$ python3 -q
>>> import numpy as np
>>> import numpy.linalg as la
>>> np.set_printoptions(precision=2, suppress=True, linewidth=120)
>>> rd = lambda a: np.round(a, 2) + 0
>>> A = np.loadtxt("m.csv", delimiter=",")
>>> A
array([[ 0.,  0.,  0.,  0.,  0.,  0.,  0.,  0.,  0.,  0.,  0.,  0.],
       [ 0.,  0.,  0.,  0.,  0.,  0.,  0.,  0.,  0.,  0.,  0.,  0.],
       [ 0.,  0.,  0.,  0.,  0.,  0.,  0.,  0.,  0.,  0.,  0.,  0.],
       [-4.,  6.,  2., -2., -6.,  6., -4.,  4., -4.,  4.,  4.,  2.],
       [-2.,  3.,  1., -1., -3.,  3., -2.,  2., -2.,  2.,  2.,  1.],
       [-2.,  3.,  1., -1., -3.,  3., -2.,  2., -2.,  2.,  2.,  1.],
       [-2.,  3.,  1., -1., -3.,  3., -2.,  2., -2.,  2.,  2.,  1.],
       [-6.,  9.,  3., -3., -9.,  9., -6.,  6., -6.,  6.,  6.,  3.],
       [-4.,  6.,  2., -2., -6.,  6., -4.,  4., -4.,  4.,  4.,  2.],
       [-6.,  9.,  3., -3., -9.,  9., -6.,  6., -6.,  6.,  6.,  3.]])
>>> # column 5 repeats column 1
>>> vec = np.array([1, -2, 0, 2, 2, 3, -3, -2, -1, -2, 2, 2])
>>> h = np.maximum(A @ vec, 0)
>>> rd(np.tanh(A @ vec))
array([ 0.  ,  0.  ,  0.  , -0.96, -0.76, -0.76, -0.76, -1.  , -0.96, -1.  ])
>>> np.maximum(A @ vec, 0) - np.maximum(-A @ vec, 0)
array([ 0.,  0.,  0., -2., -1., -1., -1., -3., -2., -3.])
>>> np.flatnonzero(h > 1e-9)
array([], dtype=int64)
>>> h
array([0., 0., 0., 0., 0., 0., 0., 0., 0., 0.])
>>> rng = np.random.default_rng(9063)
>>> th = rng.uniform(0, 2 * np.pi, 17)
>>> O, _ = la.qr(np.array([[2.6, 0.8], [-1.3, 0.3], [0.1, -1.3]]))
>>> feats = 5 * np.c_[np.cos(th), np.sin(th)] @ O.T
>>> rd(feats)
array([[-1.3 ,  2.72, -3.99],
       [ 3.89, -2.71,  1.6 ],
       [ 3.58,  0.12, -3.49],
       [ 4.6 , -1.84, -0.69],
       [-3.04,  2.89, -2.73],
       [ 3.34, -2.86,  2.39],
       [ 0.99,  1.9 , -4.52],
       [-3.87,  0.2 ,  3.16],
       [ 3.23,  0.45, -3.79],
       [-4.55,  2.06,  0.23],
       [-4.05,  2.63, -1.3 ],
       [-4.09,  0.47,  2.84],
       [ 4.28, -0.76, -2.47],
       [-1.9 , -1.41,  4.41],
       [ 4.51, -2.17,  0.01],
       [ 3.18, -2.88,  2.57],
       [-2.65,  2.9 , -3.1 ]])
>>> # rank 2
>>> left, s, vt = la.svd(feats)
>>> rd(s)
array([15.91, 13.11,  0.  ])
>>> np.argmax(s[:-1] / (s[1:] + 1e-6)) + 1
np.int64(2)
>>> other = left[:, :2] @ np.diag(s[:2]) @ vt[:2]
>>> print(la.matrix_rank(other))
2
>>> print(rd(other))
[[-1.3   2.72 -3.99]
 [ 3.89 -2.71  1.6 ]
 [ 3.58  0.12 -3.49]
 [ 4.6  -1.84 -0.69]
 [-3.04  2.89 -2.73]
 [ 3.34 -2.86  2.39]
 [ 0.99  1.9  -4.52]
 [-3.87  0.2   3.16]
 [ 3.23  0.45 -3.79]
 [-4.55  2.06  0.23]
 [-4.05  2.63 -1.3 ]
 [-4.09  0.47  2.84]
 [ 4.28 -0.76 -2.47]
 [-1.9  -1.41  4.41]
 [ 4.51 -2.17  0.01]
 [ 3.18 -2.88  2.57]
 [-2.65  2.9  -3.1 ]]
>>> rd(np.abs(feats - other).max())
np.float64(0.0)
>>> print(rd(la.norm(feats - other, 2)), rd(s[2]))
0.0 0.0
